$ python -q
>>> import numpy as np
>>> np.set_printoptions(precision=1, suppress=True, linewidth=160)
>>> r0 = np.array([3, 2, 3, 3, 0, 3])
>>> E = -2 * np.eye(6) + np.outer(r0, r0)
>>> E
array([[ 7.,  6.,  9.,  9.,  0.,  9.],
       [ 6.,  2.,  6.,  6.,  0.,  6.],
       [ 9.,  6.,  7.,  9.,  0.,  9.],
       [ 9.,  6.,  9.,  7.,  0.,  9.],
       [ 0.,  0.,  0.,  0., -2.,  0.],
       [ 9.,  6.,  9.,  9.,  0.,  7.]])
>>> M2 = E / np.sqrt((E ** 2).mean(axis=1, keepdims=True))
>>> M2[1]
array([1.2, 0.4, 1.2, 1.2, 0. , 1.2])
>>> np.linalg.matrix_rank(E - E.mean(axis=1, keepdims=True))
np.int64(5)
>>> np.linalg.matrix_rank(M2) == np.linalg.matrix_rank(E)
np.True_
>>> np.linalg.norm(M2, axis=1)
array([2.4, 2.4, 2.4, 2.4, 2.4, 2.4])
>>> np.all(np.linalg.eigvalsh(E) > 0)
np.False_
>>> round(float(np.linalg.eigvalsh(E).min()), 1)
-2.0
>>> [round(float(np.linalg.det(E[:i, :i])), 2) + 0 for i in range(1, 7)]
[7.0, -22.0, 80.0, -232.0, 464.0, -1216.0]
>>> rng = np.random.default_rng(21)
>>> z = rng.permutation(6)
>>> z
array([0, 1, 4, 3, 5, 2])
>>> M2 = E[z][:, z]
>>> np.allclose(M2, E)
False
>>> round(float(np.linalg.det(M2)), 1), round(np.linalg.det(E[z]), 1)
(-1216.0, np.float64(-1216.0))
>>> M = np.load("test18.npy")
>>> M
array([[0, 1, 0, 1, 0, 0, 0, 1, 0, 0, 1, 0],
       [1, 0, 0, 0, 1, 0, 0, 0, 0, 0, 0, 0],
       [0, 0, 0, 0, 0, 0, 0, 0, 0, 1, 1, 0],
       [1, 0, 0, 0, 0, 0, 1, 0, 0, 0, 0, 0],
       [0, 1, 0, 0, 0, 1, 0, 0, 0, 0, 0, 0],
       [0, 0, 0, 0, 1, 0, 0, 0, 0, 0, 0, 0],
       [0, 0, 0, 1, 0, 0, 0, 0, 0, 0, 0, 1],
       [1, 0, 0, 0, 0, 0, 0, 0, 0, 0, 0, 0],
       [0, 0, 0, 0, 0, 0, 0, 0, 0, 0, 0, 0],
       [0, 0, 1, 0, 0, 0, 0, 0, 0, 0, 1, 1],
       [1, 0, 1, 0, 0, 0, 0, 0, 0, 1, 0, 0],
       [0, 0, 0, 0, 0, 0, 1, 0, 0, 1, 0, 0]])
>>> vals, vecs = np.linalg.eigh(M)
>>> np.round(np.linalg.eigvalsh(M @ M), 1) + 0
array([0. , 0. , 0. , 0.5, 1. , 1.3, 1.7, 1.9, 2.7, 3.2, 5.2, 6.5])
>>> np.round(vecs @ np.diag(vals) @ vecs.T, 1) + 0
array([[0., 1., 0., 1., 0., 0., 0., 1., 0., 0., 1., 0.],
       [1., 0., 0., 0., 1., 0., 0., 0., 0., 0., 0., 0.],
       [0., 0., 0., 0., 0., 0., 0., 0., 0., 1., 1., 0.],
       [1., 0., 0., 0., 0., 0., 1., 0., 0., 0., 0., 0.],
       [0., 1., 0., 0., 0., 1., 0., 0., 0., 0., 0., 0.],
       [0., 0., 0., 0., 1., 0., 0., 0., 0., 0., 0., 0.],
       [0., 0., 0., 1., 0., 0., 0., 0., 0., 0., 0., 1.],
       [1., 0., 0., 0., 0., 0., 0., 0., 0., 0., 0., 0.],
       [0., 0., 0., 0., 0., 0., 0., 0., 0., 0., 0., 0.],
       [0., 0., 1., 0., 0., 0., 0., 0., 0., 0., 1., 1.],
       [1., 0., 1., 0., 0., 0., 0., 0., 0., 1., 0., 0.],
       [0., 0., 0., 0., 0., 0., 1., 0., 0., 1., 0., 0.]])
>>> vals.round(1) + 0
array([-2.3, -1.7, -1.3, -1. , -0.7,  0. ,  0. ,  0.1,  1.1,  1.4,  1.8,  2.5])
>>> round(vals.sum(), 1), np.trace(M)
(np.float64(0.0), np.int64(0))
>>> np.abs(vecs[:, -1]).round(6).argmax()
np.int64(10)
>>> np.unique(vals.round(6) + 0, return_counts=True)[1]
array([1, 1, 1, 1, 1, 2, 1, 1, 1, 1, 1])
>>> F = np.load("x.npy")
>>> F.round(1) + 0
array([[ 0.7, -0.3, -0.3, -0.2, -0.3, -0.3, -0.3, -0.1, -0.1, -0.1],
       [-0.3,  0.7, -0.3, -0.2, -0.3, -0.3, -0.3, -0.1, -0.1, -0.1],
       [-0.3, -0.3,  0.7, -0.2, -0.3, -0.3, -0.3, -0.1, -0.1, -0.1],
       [-0.2, -0.2, -0.2,  0.9, -0.2, -0.2, -0.2,  0. ,  0. ,  0. ],
       [-0.3, -0.3, -0.3, -0.2,  0.7, -0.3, -0.3, -0.1, -0.1, -0.1],
       [-0.3, -0.3, -0.3, -0.2, -0.3,  0.7, -0.3, -0.1, -0.1, -0.1],
       [-0.3, -0.3, -0.3, -0.2, -0.3, -0.3,  0.7, -0.1, -0.1, -0.1],
       [-0.1, -0.1, -0.1,  0. , -0.1, -0.1, -0.1,  1. ,  0. ,  0. ],
       [-0.1, -0.1, -0.1,  0. , -0.1, -0.1, -0.1,  0. ,  1. ,  0. ],
       [-0.1, -0.1, -0.1,  0. , -0.1, -0.1, -0.1,  0. ,  0. ,  1. ]])
>>> vec = np.array([1, -1, 2, 1, 0, -3, -2, -2, 0, -2])
>>> h1 = np.maximum(F @ vec, 0)
>>> np.round(F * (h1 > 1e-9)[:, None], 1) + 0
array([[ 0.7, -0.3, -0.3, -0.2, -0.3, -0.3, -0.3, -0.1, -0.1, -0.1],
       [ 0. ,  0. ,  0. ,  0. ,  0. ,  0. ,  0. ,  0. ,  0. ,  0. ],
       [-0.3, -0.3,  0.7, -0.2, -0.3, -0.3, -0.3, -0.1, -0.1, -0.1],
       [-0.2, -0.2, -0.2,  0.9, -0.2, -0.2, -0.2,  0. ,  0. ,  0. ],
       [-0.3, -0.3, -0.3, -0.2,  0.7, -0.3, -0.3, -0.1, -0.1, -0.1],
       [ 0. ,  0. ,  0. ,  0. ,  0. ,  0. ,  0. ,  0. ,  0. ,  0. ],
       [ 0. ,  0. ,  0. ,  0. ,  0. ,  0. ,  0. ,  0. ,  0. ,  0. ],
       [ 0. ,  0. ,  0. ,  0. ,  0. ,  0. ,  0. ,  0. ,  0. ,  0. ],
       [-0.1, -0.1, -0.1,  0. , -0.1, -0.1, -0.1,  0. ,  1. ,  0. ],
       [ 0. ,  0. ,  0. ,  0. ,  0. ,  0. ,  0. ,  0. ,  0. ,  0. ]])
>>> np.round(np.maximum(F @ vec, 0) - np.maximum(-F @ vec, 0), 1) + 0
array([ 2. ,  0. ,  3. ,  1.6,  1. , -2. , -1. , -1.8,  0.2, -1.8])
>>> np.flatnonzero(h1 > 1e-9)
array([0, 2, 3, 4, 8])
>>> r0 = np.array([-2, -2])
>>> np.cross(F[7, :3], F[4, :3])
array([0., 0., 0.])
>>> np.round(np.convolve(F[7], r0), 1) + 0
array([ 0.1,  0.2,  0.2,  0.2,  0.2,  0.2,  0.2, -1.9, -2. ,  0. ,  0. ])
>>> vec = np.array([-4, 1, -2, 5, -1, -5, -4, -2, 0, -5])
>>> np.sort(np.abs(np.degrees(np.angle(np.linalg.eigvals(F)))))
array([  0.,   0.,   0.,   0.,   0.,   0.,   0.,   0.,   0., 180.])
>>> np.abs(np.linalg.eigvals(F))
array([1., 1., 1., 1., 1., 1., 1., 1., 1., 1.])
>>> Z = np.sign(np.array([[1, -2, -2, 1], [-1, 2, -1, 1], [0, 0, 0, 1], [-1, -2, 0, -2]]))
>>> M2 = (np.tril(Z, -1) + np.eye(4)) @ (np.triu(Z, 1) + np.eye(4))
>>> vals = np.array([0, 1, 1, 1])
>>> A = np.rint(M2 * vals @ np.linalg.inv(M2)) + 0
>>> A
array([[ 7.,  3., -2.,  4.],
       [-6., -2.,  2., -4.],
       [ 0.,  0.,  1.,  0.],
       [-6., -3.,  2., -3.]])
>>> rank = np.linalg.matrix_rank(A)
>>> rank
np.int64(3)
>>> N = np.linalg.svd(A)[2][rank:].T
>>> np.round(A @ N, 1) + 0
array([[0.],
       [0.],
       [0.],
       [0.]])
>>> [int(np.linalg.matrix_rank(A[:, :j + 1])) for j in range(4)]
[1, 2, 3, 3]
>>> np.round(N @ N.T, 1) + 0
array([[ 0.3, -0.3,  0. , -0.3],
       [-0.3,  0.3,  0. ,  0.3],
       [ 0. ,  0. ,  0. ,  0. ],
       [-0.3,  0.3,  0. ,  0.3]])
>>> [int(np.linalg.matrix_rank(A[:i])) for i in range(1, len(A) + 1)]
[1, 2, 3, 3]
>>> np.linalg.matrix_rank(A.T @ A), np.linalg.matrix_rank(A @ A.T)
(np.int64(3), np.int64(3))
>>> C2 = A.T @ A
>>> (A @ A.T).shape
(4, 4)
>>> np.linalg.matrix_rank(C2)
np.int64(3)
>>> np.round(np.linalg.eigvalsh(C2)[::-1], 1) + 0
array([195.,   1.,   1.,   0.])
>>> np.unravel_index(np.abs(A).argmax(), A.shape)
(np.int64(0), np.int64(0))
>>> np.linalg.matrix_rank(A)
np.int64(3)
>>> A.sum(axis=0)
array([-5., -2.,  3., -3.])
>>> A - A[0]
array([[  0.,   0.,   0.,   0.],
       [-13.,  -5.,   4.,  -8.],
       [ -7.,  -3.,   3.,  -4.],
       [-13.,  -6.,   4.,  -7.]])
>>> t = np.radians(180)
>>> r_ = np.eye(4)
>>> r_[1, 1] = r_[2, 2] = np.cos(t)
>>> r_[1, 2], r_[2, 1] = -np.sin(t), np.sin(t)
>>> r_.round(1) + 0
array([[ 1.,  0.,  0.,  0.],
       [ 0., -1.,  0.,  0.],
       [ 0.,  0., -1.,  0.],
       [ 0.,  0.,  0.,  1.]])
>>> M2 = A @ r_.T
>>> np.round(np.linalg.det(r_), 1), np.trace(r_)
(np.float64(1.0), np.float64(0.0))
>>> np.allclose(np.linalg.norm(A, axis=1), np.linalg.norm(M2, axis=1))
True
>>> np.round(np.linalg.svd(A, compute_uv=False), 1) + 0, np.round(np.linalg.svd(M2, compute_uv=False), 1) + 0
(array([14.,  1.,  1.,  0.]), array([14.,  1.,  1.,  0.]))
>>> np.abs(M2 - A).max(axis=0)
array([0., 6., 4., 0.])
>>> M2 = A + rng.integers(-2, 3, (4, 3)) @ rng.integers(-2, 3, (3, 4))
>>> M2
array([[ 7.,  0.,  0.,  2.],
       [-8., -1.,  1., -4.],
       [ 6.,  3.,  2.,  4.],
       [ 4.,  1.,  1.,  3.]])
>>> np.abs(M2 - A).sum(axis=1)
array([ 7.,  4., 14., 21.])
>>> M2 - A
array([[ 0., -3.,  2., -2.],
       [-2.,  1., -1.,  0.],
       [ 6.,  3.,  1.,  4.],
       [10.,  4., -1.,  6.]])
>>> arr = np.load("dump.npy")
>>> arr
array([[ 0, 10,  0,  4],
       [ 0, 10,  0,  4],
       [ 2,  0,  6,  0],
       [ 6,  0, 12,  0],
       [ 0, 15,  0,  6],
       [ 0, 10,  0,  4],
       [ 0, 10,  0,  4],
       [ 0,  5,  0,  2],
       [ 4,  0,  9,  0],
       [ 0, 15,  0,  6],
       [ 0, 15,  0,  6],
       [ 0,  0,  3,  0],
       [ 0, 15,  0,  6],
       [ 0, 15,  0,  6],
       [ 0, 15,  0,  6],
       [ 0, 10,  0,  4],
       [ 6,  0, 12,  0],
       [ 4,  0,  9,  0],
       [ 0, 10,  0,  4],
       [ 4,  0,  9,  0],
       [ 6,  0, 12,  0],
       [ 4,  0,  9,  0],
       [ 2,  0,  6,  0],
       [ 6,  0, 12,  0],
       [ 0,  5,  0,  2],
       [ 0, 15,  0,  6],
       [ 0,  0,  3,  0],
       [ 6,  0, 12,  0],
       [ 6,  0, 12,  0],
       [ 0,  5,  0,  2],
       [ 0,  5,  0,  2],
       [ 0, 15,  0,  6],
       [ 0,  5,  0,  2],
       [ 0, 15,  0,  6],
       [ 4,  0,  9,  0],
       [ 0,  5,  0,  2],
       [ 0,  5,  0,  2],
       [ 0,  0,  3,  0],
       [ 0, 10,  0,  4],
       [ 0, 10,  0,  4],
       [ 0, 15,  0,  6],
       [ 2,  0,  6,  0],
       [ 2,  0,  6,  0],
       [ 4,  0,  9,  0],
       [ 2,  0,  6,  0],
       [ 0, 15,  0,  6],
       [ 0,  0,  3,  0],
       [ 4,  0,  9,  0]])
>>> z = arr[:, 2] > np.median(arr[:, 2])
>>> r0 = arr[z].mean(axis=0) - arr[~z].mean(axis=0)
>>> r0
array([  3.4, -10.8,   8. ,  -4.3])
>>> ((arr - arr.mean(axis=0)) @ r0 > 0).astype(int)
array([0, 0, 1, 1, 0, 0, 0, 0, 1, 0, 0, 1, 0, 0, 0, 0, 1, 1, 0, 1, 1, 1, 1, 1, 0, 0, 1, 1, 1, 0, 0, 0, 0, 0, 1, 0, 0, 1, 0, 0, 0, 1, 1, 1, 1, 0, 1, 1])
>>> z.astype(int)
array([0, 0, 1, 1, 0, 0, 0, 0, 1, 0, 0, 1, 0, 0, 0, 0, 1, 1, 0, 1, 1, 1, 1, 1, 0, 0, 1, 1, 1, 0, 0, 0, 0, 0, 1, 0, 0, 1, 0, 0, 0, 1, 1, 1, 1, 0, 1, 1])
>>> np.argsort(-np.abs(r0).round(6), kind="stable")
array([1, 2, 3, 0])
>>> left, s, VT = np.linalg.svd(arr)
>>> vecs = VT[:(s > 1e-8).sum()]
>>> vec = arr[39] + 4 * arr[30] + rng.integers(2) * np.eye(4)[0]
>>> vec
array([ 1., 30.,  0., 12.])
>>> np.round(np.linalg.norm(vec - vecs.T @ vecs @ vec), 1)
np.float64(0.0)
>>> np.linalg.matrix_rank(np.vstack([arr, vec]))
np.int64(3)
>>> np.diag(vecs.T @ vecs)
array([1. , 0.9, 1. , 0.1])
>>> np.unique(arr.round(6), axis=0).shape
(7, 4)
>>> np.allclose(arr[:-1].T @ np.linalg.lstsq(arr[:-1].T, arr[-1])[0], arr[-1])
True
>>> round(float(np.trace(np.linalg.pinv(arr) @ arr)), 1)
3.0
>>> J = np.loadtxt("arr.csv", delimiter=",")
>>> J
array([[ 0.9, -1.6,  2. , -1.4,  2.2, -1.4, -1.3, -0.5],
       [-0.7, -1. , -1.5,  0.1, -0.3,  0.9,  1.7, -1. ],
       [ 0.8,  1.7,  0.7,  0.9, -2.2,  0.6,  1.1, -2. ],
       [ 1.2,  1.9, -0.5, -0.5,  0.5, -0.1, -0.9, -0.7],
       [ 0.8,  1.4,  2.4, -0.4,  0.1,  0.4, -1.2, -0.8],
       [-0.5,  0.5, -1. ,  0.9, -2.1, -3.3, -0.4,  1.3],
       [ 1.2, -1.4,  2.2, -0.7,  1.8, -1.1, -1.5, -0.5],
       [-0.4,  1.4,  0.4, -0.2,  0.9,  0. ,  1.5, -0.4],
       [ 1.6,  0.1,  0.3,  1.4,  0.5, -0.9, -0.5,  1. ],
       [-1.2, -0.7,  0.9, -1.6, -0.6, -0.8,  0.8, -0.8],
       [-0.6, -0.6,  0. ,  0.6, -0.5,  0.6, -0.5, -2.5]])
>>> vec = np.array([3, 2, 2, 1, 3, 2, 0, 0])
>>> rhs = J @ vec
>>> np.round(np.linalg.pinv(J) @ J, 1) + 0
array([[1., 0., 0., 0., 0., 0., 0., 0.],
       [0., 1., 0., 0., 0., 0., 0., 0.],
       [0., 0., 1., 0., 0., 0., 0., 0.],
       [0., 0., 0., 1., 0., 0., 0., 0.],
       [0., 0., 0., 0., 1., 0., 0., 0.],
       [0., 0., 0., 0., 0., 1., 0., 0.],
       [0., 0., 0., 0., 0., 0., 1., 0.],
       [0., 0., 0., 0., 0., 0., 0., 1.]])
>>> rhs = rhs + 0.3 * rng.normal(size=11)
>>> rhs
array([  6.2,  -5.4,   3.1,   6.9,  11.1, -14.3,   7.8,   4.7,   6.7,  -8.2,  -2.4])
>>> b, *_ = np.linalg.lstsq(J, rhs)
>>> np.round(J.T @ (rhs - J @ b), 1) + 0
array([0., 0., 0., 0., 0., 0., 0., 0.])
>>> b.round()
array([ 3.,  2.,  2.,  1.,  3.,  2.,  0., -0.])
>>> proj = J @ np.linalg.solve(J.T @ J, J.T)
>>> np.diag(proj)
array([0.5, 0.5, 0.9, 1. , 0.6, 0.9, 0.4, 1. , 0.6, 0.6, 0.9])
>>> round(float(np.trace(proj)), 1)
8.0
>>> np.allclose(proj @ proj, proj)
True
>>> proj.round(1) + 0
array([[ 0.5,  0. , -0.1,  0.1,  0. ,  0. ,  0.4,  0. ,  0.1,  0.2,  0. ],
       [ 0. ,  0.5,  0.2,  0. , -0.4, -0.2,  0. ,  0. ,  0. ,  0.1,  0.1],
       [-0.1,  0.2,  0.9,  0. ,  0.2,  0. ,  0. ,  0. ,  0.2,  0.1,  0. ],
       [ 0.1,  0. ,  0. ,  1. ,  0. ,  0. ,  0. ,  0. , -0.1, -0.1,  0. ],
       [ 0. , -0.4,  0.2,  0. ,  0.6, -0.1,  0.1,  0. , -0.1,  0. ,  0.1],
       [ 0. , -0.2,  0. ,  0. , -0.1,  0.9,  0. ,  0. ,  0.1,  0.1,  0.1],
       [ 0.4,  0. ,  0. ,  0. ,  0.1,  0. ,  0.4, -0.1,  0.2,  0. ,  0.1],
       [ 0. ,  0. ,  0. ,  0. ,  0. ,  0. , -0.1,  1. ,  0.1,  0. ,  0. ],
       [ 0.1,  0. ,  0.2, -0.1, -0.1,  0.1,  0.2,  0.1,  0.6, -0.4, -0.1],
       [ 0.2,  0.1,  0.1, -0.1,  0. ,  0.1,  0. ,  0. , -0.4,  0.6, -0.1],
       [ 0. ,  0.1,  0. ,  0. ,  0.1,  0.1,  0.1,  0. , -0.1, -0.1,  0.9]])
>>> np.round(np.linalg.eigvalsh(proj), 1) + 0
array([0., 0., 0., 1., 1., 1., 1., 1., 1., 1., 1.])
>>> W = np.array([[1, -1, -1, -3],
...     [-1, -2, 2, 0],
...     [3, 2, -3, -2],
...     [2, -3, 0, -2],
...     [-1, 0, -1, -3],
...     [-1, -2, -2, 1],
...     [2, -3, -3, -1],
...     [3, -2, 0, 2]])
>>> b = np.array([0, -3, 2, 2])
>>> act = np.maximum(J @ W + b, 0)
>>> act
array([[ 0.8, 15.2,  0. ,  0. ],
       [ 0. ,  0. ,  0. ,  5. ],
       [ 0.8,  0. ,  0.2,  0. ],
       [ 0. ,  0. ,  8.5,  0. ],
       [ 0.5,  3.8,  0. ,  0. ],
       [ 6.3,  0. , 16.4,  9.7],
       [ 2.6, 12.8,  0. ,  0. ],
       [ 0. ,  0. ,  0. ,  0. ],
       [ 7.6,  0. ,  2.5,  0. ],
       [ 0. ,  7. ,  0. ,  5.6],
       [ 0. ,  2.3,  2.2,  0.2]])
>>> (act > 0).mean(axis=0)
array([0.5, 0.5, 0.5, 0.4])
>>> Z = np.array([[1, 3, 1], [2, 1, 3], [3, 3, 1], [1, 1, 3]])
>>> (act @ Z).round(6).argmax(axis=1)
array([2, 2, 1, 0, 2, 1, 2, 0, 1, 2, 0])
>>> data = np.array([[0, 0, 0, 1, 1, 0, 0],
...     [0, 0, 0, 1, 0, 0, 0],
...     [0, 0, 0, 0, 0, 1, 0],
...     [1, 1, 0, 0, 1, 0, 0],
...     [1, 0, 0, 1, 0, 0, 0],
...     [0, 0, 1, 0, 0, 0, 0],
...     [0, 0, 0, 0, 0, 0, 0]])
>>> round(float(np.abs(np.linalg.eigvals(data)).max()), 1)
2.2
>>> np.trace(data)
np.int64(0)
>>> np.allclose(data @ data.T, data.T @ data)
True
>>> (data + data.T) / 2
array([[0., 0., 0., 1., 1., 0., 0.],
       [0., 0., 0., 1., 0., 0., 0.],
       [0., 0., 0., 0., 0., 1., 0.],
       [1., 1., 0., 0., 1., 0., 0.],
       [1., 0., 0., 1., 0., 0., 0.],
       [0., 0., 1., 0., 0., 0., 0.],
       [0., 0., 0., 0., 0., 0., 0.]])
